>>> import numpy as np
>>> import numpy.linalg as la
>>> np.set_printoptions(suppress=True, linewidth=140)
>>> W0 = np.load("mat.npy")
>>> W0
array([[  2,   0,  -3,  -2,   0,  -2,   1,   2,  -2,   0,   1,   0],
       [ -3,  -2,  -2,  -2,  -1,   2,  -3,   3,  -2,   1,  -2,  -2],
       [ -3,   0,   0,   1,   1,  -3,   3,   3,  -2,  -1,  -2,   0],
       [ -3,   1,  -1,   1,   3,  -3,  -3,   1,   0,   3,   0,  -1],
       [  3,   2,   0,  -1,   0,   2,  -3,  -3,   0,  -1,   0,   0],
       [ -1,   2,   0,  -3,  -2,   0,  -2,  -1,   1,  -3,   1,   0],
       [  1,  -3,   2,   0,   2,   3,   1,   3,   0,  -2,  -2,  -1],
       [  0,  -2,  -2,   2,  -3,   3,   1,   1,  -3,  -1,   1,   3],
       [  0,  -3,   1,  -2,  -3,  -1,   3,  -2,  -1,  -3,   3,   2],
       [  2,   1,  -2,   3,  -1,  -2,   0,  -3,   1,   2,   0,  -2],
       [  0,  -1,  -3,   0,   2,   1,   2,  -3,   1,   0,  -2,   2],
       [  2,   1,  -1,  -2,   2,   2,   3,  -1,  -2,   3,   2,   0],
       [  2,   1,  -2,  -2,  -3,  -3,   1,  -2,  -3,   3,   1,  -3],
       [-13, -10, -13, -12,  -5,   8, -14,  17, -12,   5,  -9, -10]])
>>> O, V = la.qr(W0[:, :11])[0], la.qr(W0[:, 11:])[0]
>>> sv = la.svd(O.T @ V, compute_uv=False)
>>> (sv > 0.9).sum()
np.int64(1)
>>> np.round(la.norm(O @ O.T - V @ V.T, 2), 3)
np.float64(1.0)
>>> M = np.loadtxt("run3.csv", delimiter=",")
>>> M.round(3)
array([[ 0.882, -0.166, -0.166, -0.118, -0.166, -0.071, -0.118, -0.118, -0.118, -0.071, -0.118, -0.166, -0.071, -0.166],
       [-0.166,  0.768, -0.232, -0.166, -0.232, -0.1  , -0.166, -0.166, -0.166, -0.1  , -0.166, -0.232, -0.1  , -0.232],
       [-0.166, -0.232,  0.768, -0.166, -0.232, -0.1  , -0.166, -0.166, -0.166, -0.1  , -0.166, -0.232, -0.1  , -0.232],
       [-0.118, -0.166, -0.166,  0.882, -0.166, -0.071, -0.118, -0.118, -0.118, -0.071, -0.118, -0.166, -0.071, -0.166],
       [-0.166, -0.232, -0.232, -0.166,  0.768, -0.1  , -0.166, -0.166, -0.166, -0.1  , -0.166, -0.232, -0.1  , -0.232],
       [-0.071, -0.1  , -0.1  , -0.071, -0.1  ,  0.957, -0.071, -0.071, -0.071, -0.043, -0.071, -0.1  , -0.043, -0.1  ],
       [-0.118, -0.166, -0.166, -0.118, -0.166, -0.071,  0.882, -0.118, -0.118, -0.071, -0.118, -0.166, -0.071, -0.166],
       [-0.118, -0.166, -0.166, -0.118, -0.166, -0.071, -0.118,  0.882, -0.118, -0.071, -0.118, -0.166, -0.071, -0.166],
       [-0.118, -0.166, -0.166, -0.118, -0.166, -0.071, -0.118, -0.118,  0.882, -0.071, -0.118, -0.166, -0.071, -0.166],
       [-0.071, -0.1  , -0.1  , -0.071, -0.1  , -0.043, -0.071, -0.071, -0.071,  0.957, -0.071, -0.1  , -0.043, -0.1  ],
       [-0.118, -0.166, -0.166, -0.118, -0.166, -0.071, -0.118, -0.118, -0.118, -0.071,  0.882, -0.166, -0.071, -0.166],
       [-0.166, -0.232, -0.232, -0.166, -0.232, -0.1  , -0.166, -0.166, -0.166, -0.1  , -0.166,  0.768, -0.1  , -0.232],
       [-0.071, -0.1  , -0.1  , -0.071, -0.1  , -0.043, -0.071, -0.071, -0.071, -0.043, -0.071, -0.1  ,  0.957, -0.1  ],
       [-0.166, -0.232, -0.232, -0.166, -0.232, -0.1  , -0.166, -0.166, -0.166, -0.1  , -0.166, -0.232, -0.1  ,  0.768]])
>>> rng = np.random.default_rng(823979)
>>> z = rng.permutation(14)
>>> z
array([ 9,  6,  5,  7, 12,  8,  3,  1, 11,  2, 13,  0,  4, 10])
>>> M2 = M[z][:, z]
>>> np.round(np.trace(M2), 3)
np.float64(12.0)
>>> np.round(np.sort(np.abs(la.eigvals(M2))), 3)
array([1., 1., 1., 1., 1., 1., 1., 1., 1., 1., 1., 1., 1., 1.])
>>> np.round(np.diag(M2), 3)
array([0.957, 0.882, 0.957, 0.882, 0.957, 0.882, 0.882, 0.768, 0.768, 0.768, 0.768, 0.882, 0.768, 0.882])
>>> np.allclose(M2, M)
False
